>>> import numpy as np
>>> import numpy.linalg as la
>>> np.set_printoptions(precision=2, suppress=True, linewidth=120)
>>> feats = np.load("a.npy")
>>> feats
array([[ 0.11, -0.06, -0.23,  0.19],
       [-0.06,  0.04,  0.14, -0.11],
       [-0.23,  0.14,  0.51, -0.42],
       [ 0.19, -0.11, -0.42,  0.34]])
>>> # a projection of rank 1
>>> [round(float(x), 2) for x in la.svd(feats, compute_uv=False)[:3]]
[1.0, 0.0, 0.0]
>>> x = np.array([1, 1, 1, 0])
>>> np.round((x - feats @ x) @ (feats @ x), 2)
np.float64(0.0)
>>> np.unique(feats.round(6), axis=0).shape
(4, 4)
>>> feats @ la.pinv(feats) @ feats
array([[ 0.11, -0.06, -0.23,  0.19],
       [-0.06,  0.04,  0.14, -0.11],
       [-0.23,  0.14,  0.51, -0.42],
       [ 0.19, -0.11, -0.42,  0.34]])
>>> la.lstsq(feats[:-1].T, feats[-1])[2]
np.int32(1)
>>> rk = la.matrix_rank(feats)
>>> rk
np.int64(1)
>>> ns = la.svd(feats)[2][rk:].T
>>> ns.shape
(4, 3)
>>> ns @ ns.T
array([[ 0.89,  0.06,  0.23, -0.19],
       [ 0.06,  0.96, -0.14,  0.11],
       [ 0.23, -0.14,  0.49,  0.42],
       [-0.19,  0.11,  0.42,  0.66]])
>>> [int(la.matrix_rank(feats[:i])) for i in range(1, len(feats) + 1)]
[1, 1, 1, 1]
>>> [int(la.matrix_rank(np.delete(feats, i, axis=0))) for i in range(4)]
[1, 1, 1, 1]
>>> np.allclose(feats @ ns, 0)
True
>>> np.round(feats @ ns, 2) + 0
array([[0., 0., 0.],
       [0., 0., 0.],
       [0., 0., 0.],
       [0., 0., 0.]])
>>> F = np.load("block14.npy")
>>> F
array([[ 1, -1,  2,  0],
       [ 0,  1, -1,  2],
       [ 2,  0,  1, -1],
       [-1,  2,  0,  1]])
>>> rng = np.random.default_rng(42805)
>>> idx = rng.permutation(4)
>>> idx
array([0, 3, 2, 1])
>>> Y = F[idx][:, idx]
>>> np.diag(Y)
array([1, 1, 1, 1])
>>> np.allclose(Y, F)
False
>>> x = np.array([7, 0, 7, 3])
>>> y = F @ x
>>> y
array([21, -1, 18, -4])
>>> np.round(la.solve(F, F[:, 2]), 2) + 0
array([0., 0., 1., 0.])
>>> cov = F.T @ F
>>> np.trace(cov), (F ** 2).sum()
(np.int64(24), np.int64(24))
>>> cov
array([[ 6, -3,  4, -3],
       [-3,  6, -3,  4],
       [ 4, -3,  6, -3],
       [-3,  4, -3,  6]])
>>> np.diag(cov)
array([6, 6, 6, 6])
>>> la.matrix_rank(cov)
np.int64(4)
>>> r0 = np.array([3, 5, 0, 0])
>>> Y = F + np.outer(r0, np.eye(4)[3])
>>> Y
array([[ 1., -1.,  2.,  3.],
       [ 0.,  1., -1.,  7.],
       [ 2.,  0.,  1., -1.],
       [-1.,  2.,  0.,  1.]])
>>> round(la.det(Y) / la.det(F), 2), np.round(1 + la.solve(F, r0)[3], 2)
(np.float64(4.12), np.float64(4.12))
>>> la.matrix_rank(Y - F)
np.int64(1)
>>> la.matrix_rank(la.inv(Y) - la.inv(F), tol=1e-8)
np.int64(1)
>>> E = np.minimum.outer(np.arange(1, 4), np.arange(1, 4)) * -1
>>> E
array([[-1, -1, -1],
       [-1, -2, -2],
       [-1, -2, -3]])
>>> # equal to its transpose
>>> x = np.array([-1, 4, 0])
>>> y = E @ x
>>> y
array([-3, -7, -7])
>>> la.solve(E, y)
array([-1.,  4., -0.])
>>> la.solve(E, y + E[:, 0])
array([-0.,  4., -0.])
>>> la.solve(E.T, E[2])
array([-0., -0.,  1.])
>>> la.solve(E, 2 * y)
array([-2.,  8., -0.])
>>> la.solve(E, E[:, 1])
array([-0.,  1., -0.])
>>> U, sv, vt = la.svd(E, full_matrices=False)
>>> np.allclose(U * sv @ vt, E)
True
>>> U.shape, sv.shape, vt.shape
((3, 3), (3,), (3, 3))
>>> np.abs(vt[0])
array([0.33, 0.59, 0.74])
>>> np.round(vt @ vt.T, 2) + 0
array([[1., 0., 0.],
       [0., 1., 0.],
       [0., 0., 1.]])
>>> np.abs(U[:, 0]).round(6).argmax()
np.int64(2)
>>> np.round(np.sqrt((sv ** 2).sum()), 2), round(la.norm(E), 2)
(np.float64(5.1), np.float64(5.1))
>>> (E + E.T) / 2
array([[-1., -1., -1.],
       [-1., -2., -2.],
       [-1., -2., -3.]])
>>> np.sort(np.abs(la.eigvals(E)))
array([0.31, 0.64, 5.05])
>>> round(float(np.abs(la.eigvals(E)).max()), 2)
5.05
>>> M = np.load("data.npy")
>>> M
array([[0, 0, 1],
       [0, 1, 0],
       [1, 0, 0]])
>>> # columns are unit length and at right angles
>>> (M - M.T) / 2
array([[0., 0., 0.],
       [0., 0., 0.],
       [0., 0., 0.]])
>>> np.round(la.det(M), 2)
np.float64(-1.0)
>>> np.allclose(M @ M.T, M.T @ M)
True
>>> la.matrix_power(M, 3)
array([[0, 0, 1],
       [0, 1, 0],
       [1, 0, 0]])
>>> Y = np.array([[-1], [-5]])
>>> data = np.block([[np.zeros((2, 2)), Y], [Y.T, np.zeros((1, 1))]])
>>> data
array([[ 0.,  0., -1.],
       [ 0.,  0., -5.],
       [-1., -5.,  0.]])
>>> # symmetric, so the eigenvalues are real
>>> vals, evecs = la.eigh(data)
>>> x = np.array([3, -3, -1])
>>> np.round(evecs * np.abs(vals) @ evecs.T, 2) + 0
array([[0.2 , 0.98, 0.  ],
       [0.98, 4.9 , 0.  ],
       [0.  , 0.  , 5.1 ]])
>>> round(float(x @ data @ x / (x @ x)), 2), np.round(vals[0], 2), np.round(vals[-1], 2)
(-1.26, np.float64(-5.1), np.float64(5.1))
>>> np.abs(data).sum(axis=1).max(), round(float(np.abs(vals).max()), 2)
(np.float64(6.0), 5.1)
>>> K = np.load("case15.npy")
>>> K
array([[ 18,   9,  -4,  -2],
       [-18, -18,   4,   4],
       [  8,   4,  -2,  -1],
       [ -8,  -8,   2,   2]])
>>> x = np.array([1, -2, -3, 3])
>>> K @ (2 * x)
array([12, 36,  6, 16])
>>> la.norm(K @ x) <= la.norm(K, 2) * la.norm(x) + 1e-9
np.True_
>>> np.sign((K @ x).round(6))
array([1, 1, 1, 1])
>>> (K * x).sum(axis=1)
array([ 6, 18,  3,  8])
>>> K @ np.ones(4)
array([ 21., -28.,   9., -12.])
>>> U, sv, vt = la.svd(K)
>>> np.argmax(sv[:-1] / (sv[1:] + 1e-6)) + 1
np.int64(2)
>>> Y = U[:, :2] @ np.diag(sv[:2]) @ vt[:2]
>>> np.round(la.norm(K - Y, 2), 2), round(sv[2], 2)
(np.float64(0.35), np.float64(0.35))
>>> np.round(np.abs(K - Y).max(), 2)
np.float64(0.18)
>>> Y
array([[ 17.98,   8.99,  -4.08,  -2.04],
       [-17.98, -17.98,   4.08,   4.08],
       [  8.04,   4.02,  -1.82,  -0.91],
       [ -8.04,  -8.04,   1.82,   1.82]])
>>> round(la.norm(K - Y) / la.norm(K), 2)
np.float64(0.01)
>>> np.round(la.norm(K, 2) / la.norm(K), 2)
np.float64(0.99)
>>> round(np.log10(la.cond(K)))
3
>>> np.abs(la.svd(K)[2][-1])
array([0.14, 0.17, 0.6 , 0.77])
>>> Y = K / np.sqrt((K ** 2).mean(axis=1, keepdims=True))
>>> Y[3]
array([-1.37, -1.37,  0.34,  0.34])
>>> la.matrix_rank(Y) == la.matrix_rank(K)
np.True_
>>> la.matrix_rank(K - K.mean(axis=1, keepdims=True))
np.int64(3)
>>> A = np.array([[-3, 3], [4, -1]])
>>> A[-1] = A[0] + 2 * A[1]
>>> A
array([[-3,  3],
       [ 5,  1]])
>>> r0 = np.array([2, 0])
>>> Y = A + np.outer(r0, np.eye(2)[1])
>>> Y
array([[-3.,  5.],
       [ 5.,  1.]])
>>> la.matrix_rank(la.inv(Y) - la.inv(A), tol=1e-8)
np.int64(1)
>>> vals, evecs = la.eig(Y)
>>> vals
array([-6.39,  4.39])
>>> np.round(Y @ evecs[:, 0] - vals[0] * evecs[:, 0], 2) + 0
array([0., 0.])
>>> np.sort(la.eigvals(Y @ Y))
array([19.23, 40.77])
>>> Y = la.inv(A)
>>> la.inv(Y)
array([[-3.,  3.],
       [ 5.,  1.]])
>>> np.round(A @ Y, 2) + 0
array([[1., 0.],
       [0., 1.]])
>>> la.det(A) * Y
array([[ 1., -3.],
       [-5., -3.]])
>>> vals, evecs = la.eig(A)
>>> np.sort(la.eigvals(la.inv(A)))
array([-0.19,  0.3 ])
>>> np.sort(la.eigvals(A.T))
array([-5.36,  3.36])
>>> np.round(A @ evecs[:, 0] - vals[0] * evecs[:, 0], 2) + 0
array([0., 0.])
>>> vals
array([-5.36,  3.36])
>>> np.sort(la.eigvals(A @ A))
array([11.28, 28.72])
>>> m1 = np.loadtxt("m.csv", delimiter=",")
>>> m1
array([[-2.7, -5. , -5. ],
       [ 0. ,  2.3,  2. ],
       [-3. , -5. , -4.7]])
>>> x = np.array([4, 9, 1])
>>> h = np.maximum(m1 @ x, 0)
>>> np.flatnonzero(h > 1e-9)
array([1])
>>> m1.T @ h
array([ 0.  , 52.21, 45.4 ])
>>> np.maximum(m1 @ x, 0) - np.maximum(-m1 @ x, 0)
array([-60.8,  22.7, -61.7])
>>> h
array([ 0. , 22.7,  0. ])
>>> np.maximum(m1 @ (3 * x), 0)
array([ 0. , 68.1,  0. ])
>>> np.tanh(m1 @ x)
array([-1.,  1., -1.])
>>> round(float(la.norm(m1, 1)), 2), round(la.norm(m1, np.inf), 2)
(12.3, np.float64(12.7))
>>> round(float(la.norm(m1, 2)), 2)
11.01
>>> la.norm(m1, axis=0)
array([4.04, 7.44, 7.15])
>>> np.round(la.norm(m1, "nuc"), 2)
np.float64(12.35)
>>> la.norm(m1, axis=1).argmax()
np.int64(0)
>>> vals, evecs = la.eig(m1)
>>> round(float(np.prod(vals)), 2)
-2.31
>>> np.round(m1 @ evecs[:, 0] - vals[0] * evecs[:, 0], 2) + 0
array([0., 0., 0.])
>>> Y = m1 / np.sqrt((m1 ** 2).mean(axis=1, keepdims=True))
>>> la.matrix_rank(Y) == la.matrix_rank(m1)
np.True_
>>> m1 - m1.mean(axis=1, keepdims=True)
array([[ 1.53, -0.77, -0.77],
       [-1.43,  0.87,  0.57],
       [ 1.23, -0.77, -0.47]])
>>> Y[1]
array([0.  , 1.31, 1.14])
